% ipython --no-banner

In [1]: import numpy as np

In [2]: import numpy.linalg as la

In [3]: np.set_printoptions(precision=2, suppress=True, linewidth=160, legacy="1.25")

In [4]: data = np.array([[3, 4, 5], [6, 7, 8], [9, 10, 11], [12, 13, 14], [15, 16, 17]])

In [5]: rank = la.matrix_rank(data)

In [6]: print(rank)
2

In [7]: ns = la.svd(data)[2][rank:].T

In [8]: print(np.round(data @ ns, 2) + 0)
[[0.]
 [0.]
 [0.]
 [0.]
 [0.]]

In [9]: print([int(la.matrix_rank(data[:i])) for i in range(1, len(data) + 1)])
[1, 2, 2, 2, 2]

In [10]: print(ns @ ns.T)
[[ 0.17 -0.33  0.17]
 [-0.33  0.67 -0.33]
 [ 0.17 -0.33  0.17]]

In [11]: print([int(la.matrix_rank(data[:, :j + 1])) for j in range(3)])
[1, 2, 2]

In [12]: print(ns.shape)
(3, 1)

In [13]: print([int(la.matrix_rank(np.delete(data, i, axis=0))) for i in range(5)])
[2, 2, 2, 2, 2]

In [14]: U, sigma, VT = la.svd(data, full_matrices=False)

In [15]: print(np.abs(U[:, 0]).round(6).argmax())
4

In [16]: print(round(float(np.sqrt((sigma ** 2).sum())), 2), np.round(la.norm(data), 2))
42.19 42.19

In [17]: print(np.round(U.T @ data @ VT.T, 2) + 0)
[[42.17  0.    0.  ]
 [ 0.    1.23  0.  ]
 [ 0.    0.    0.  ]]

In [18]: print(U.shape, sigma.shape, VT.shape)
(5, 3) (3,) (3, 3)

In [19]: print(sigma.round(2) + 0)
[42.17  1.23  0.  ]

In [20]: U, sigma, VT = la.svd(data)

In [21]: print(sigma.round(2) + 0)
[42.17  1.23  0.  ]

In [22]: print(np.argmax(sigma[:-1] / (sigma[1:] + 1e-6)) + 1)
2

In [23]: M2 = U[:, :2] @ np.diag(sigma[:2]) @ VT[:2]

In [24]: print(M2)
[[ 3.  4.  5.]
 [ 6.  7.  8.]
 [ 9. 10. 11.]
 [12. 13. 14.]
 [15. 16. 17.]]

In [25]: print(round(la.norm(data - M2) / la.norm(data), 2))
0.0

In [26]: U, sigma, VT = la.svd(data)

In [27]: evecs = VT[:(sigma > 1e-8).sum()]

In [28]: rng = np.random.default_rng(2137)

In [29]: x0 = data[4] + 5 * data[2] + rng.integers(2) * np.eye(3)[1]

In [30]: print(x0)
[60. 66. 72.]

In [31]: print(np.round(la.norm(x0 - evecs.T @ evecs @ x0), 2))
0.0

In [32]: feats = np.load("arr.npy")

In [33]: print(feats)
[[ 4.95  0.71 -0.14]
 [ 2.71 -1.79  3.8 ]
 [ 4.16 -0.01 -2.77]
 [ 2.5  -4.18  1.13]
 [-3.1  -3.42  1.91]
 [-3.22 -3.57 -1.38]
 [-1.42  2.98 -3.75]
 [-0.82  4.81  1.07]
 [ 2.81 -4.12 -0.34]
 [-0.4  -0.58  4.95]
 [-4.63  1.57  1.07]
 [-2.61 -3.89  1.74]
 [ 3.28  2.1  -3.14]
 [ 4.76 -1.5   0.25]
 [-0.75  3.14 -3.82]
 [-2.31  2.8   3.44]
 [-2.59  3.78 -2.01]
 [-4.79 -0.36  1.4 ]
 [ 1.32  4.55 -1.59]
 [-1.13 -3.71  3.15]
 [ 4.54  2.08  0.25]
 [ 3.75 -3.18 -0.89]
 [ 4.33 -2.51  0.08]
 [ 3.35  1.5  -3.4 ]
 [-2.66  0.36 -4.22]]

In [34]: G = np.cov(feats, rowvar=False)

In [35]: print(np.polyfit(feats[:, 0], feats[:, 1], 1))
[-0.08 -0.06]

In [36]: print(G.shape)
(3, 3)

In [37]: print(np.argsort(-feats.std(axis=0).round(6), kind="stable"))
[0 1 2]

In [38]: print(np.median(feats, axis=0))
[-0.4  -0.01  0.08]

In [39]: def softmax(z):
    ...:     e = np.exp(z - z.max(axis=-1, keepdims=True))
    ...:     return e / e.sum(axis=-1, keepdims=True)
    ...: 

In [40]: print(softmax(data).sum(axis=1))
[1. 1. 1. 1. 1.]

In [41]: print(softmax(data[3]))
[0.09 0.24 0.67]

In [42]: S = data @ data.T / np.sqrt(3)

In [43]: print(softmax(S)[3] @ data)
[15. 16. 17.]

In [44]: D = la.norm(feats[:, None] - feats[None], axis=-1)

In [45]: print(D.shape)
(25, 25)

In [46]: print(D[23].round(6).argsort(kind="stable")[:4])
[23 12  2  0]

In [47]: print((D + 1e9 * np.eye(25)).round(6).argmin(axis=1))
[20  9 23  8 11 11 14 18 21  1 17  4 23 22  6  7  6 10 14 11  0 22 13 12  6]

In [48]: Ac = (feats - feats.mean(axis=0)) / feats.std(axis=0)

In [49]: print(np.argwhere(np.abs(Ac) > 2))
[[9 2]]

In [50]: print(Ac.std(axis=0))
[1. 1. 1.]

In [51]: beta = la.lstsq(np.delete(Ac, 0, axis=1), Ac[:, 0])[0]

In [52]: print(round(1 - np.var(Ac[:, 0] - np.delete(Ac, 0, axis=1) @ beta), 2))
0.05

In [53]: print(np.abs(beta).argmax())
1

In [54]: X = np.loadtxt("run12.csv", delimiter=",")

In [55]: print(X)
[[-2. -2.  0.  0.]
 [ 1. -5.  0.  0.]
 [ 0.  0. -2. -2.]
 [ 0.  0.  1. -5.]]

In [56]: # splits into 2 blocks

In [57]: M2 = X / la.norm(X, axis=1, keepdims=True)

In [58]: G = M2 @ M2.T

In [59]: print(G)
[[1.   0.55 0.   0.  ]
 [0.55 1.   0.   0.  ]
 [0.   0.   1.   0.55]
 [0.   0.   0.55 1.  ]]

In [60]: print((np.abs(G) > 0.9).astype(int))
[[1 0 0 0]
 [0 1 0 0]
 [0 0 1 0]
 [0 0 0 1]]

In [61]: print(np.degrees(np.arccos(np.clip(G[1, 3], -1, 1))))
90.0

In [62]: print((G - 2 * np.eye(4)).round(6).argmax(axis=1))
[1 0 3 2]

In [63]: print(G[1])
[0.55 1.   0.   0.  ]

In [64]: M2 = np.array([[-2, -3, 1], [0, 3, 0], [-3, -3, -1], [-1, 0, -2]])

In [65]: print(np.einsum("ik,kj->ji", X, M2))
[[  4.  -2.   8.   2.]
 [  0. -18.   6.  -3.]
 [ -2.   1.   6.   9.]]

In [66]: print(X @ M2)
[[  4.   0.  -2.]
 [ -2. -18.   1.]
 [  8.   6.   6.]
 [  2.  -3.   9.]]

In [67]: w, evecs = la.eig(X)

In [68]: print(np.sort(la.eigvals(la.inv(X))))
[-0.33 -0.33 -0.25 -0.25]

In [69]: print(w)
[-3. -4. -3. -4.]

In [70]: print(np.prod(w))
144.0

In [71]: J = np.load("x.npy")

In [72]: print(J)
[[1.   0.9  0.81 0.73 0.66 0.59 0.53 0.48 0.43 0.39]
 [0.9  1.   0.9  0.81 0.73 0.66 0.59 0.53 0.48 0.43]
 [0.81 0.9  1.   0.9  0.81 0.73 0.66 0.59 0.53 0.48]
 [0.73 0.81 0.9  1.   0.9  0.81 0.73 0.66 0.59 0.53]
 [0.66 0.73 0.81 0.9  1.   0.9  0.81 0.73 0.66 0.59]
 [0.59 0.66 0.73 0.81 0.9  1.   0.9  0.81 0.73 0.66]
 [0.53 0.59 0.66 0.73 0.81 0.9  1.   0.9  0.81 0.73]
 [0.48 0.53 0.59 0.66 0.73 0.81 0.9  1.   0.9  0.81]
 [0.43 0.48 0.53 0.59 0.66 0.73 0.81 0.9  1.   0.9 ]
 [0.39 0.43 0.48 0.53 0.59 0.66 0.73 0.81 0.9  1.  ]]

In [73]: # symmetric, so the eigenvalues are real

In [74]: O, Rm = la.qr(feats)

In [75]: print(Rm)
[[-16.06   1.41   1.99]
 [  0.    14.39  -4.76]
 [  0.     0.    11.46]]

In [76]: print(O @ Rm)
[[ 4.95  0.71 -0.14]
 [ 2.71 -1.79  3.8 ]
 [ 4.16 -0.01 -2.77]
 [ 2.5  -4.18  1.13]
 [-3.1  -3.42  1.91]
 [-3.22 -3.57 -1.38]
 [-1.42  2.98 -3.75]
 [-0.82  4.81  1.07]
 [ 2.81 -4.12 -0.34]
 [-0.4  -0.58  4.95]
 [-4.63  1.57  1.07]
 [-2.61 -3.89  1.74]
 [ 3.28  2.1  -3.14]
 [ 4.76 -1.5   0.25]
 [-0.75  3.14 -3.82]
 [-2.31  2.8   3.44]
 [-2.59  3.78 -2.01]
 [-4.79 -0.36  1.4 ]
 [ 1.32  4.55 -1.59]
 [-1.13 -3.71  3.15]
 [ 4.54  2.08  0.25]
 [ 3.75 -3.18 -0.89]
 [ 4.33 -2.51  0.08]
 [ 3.35  1.5  -3.4 ]
 [-2.66  0.36 -4.22]]

In [77]: print(O.shape, Rm.shape)
(25, 3) (3, 3)

In [78]: print(np.allclose(Rm.T @ Rm, feats.T @ feats))
True

In [79]: print(np.round(O.T @ O, 2) + 0)
[[1. 0. 0.]
 [0. 1. 0.]
 [0. 0. 1.]]
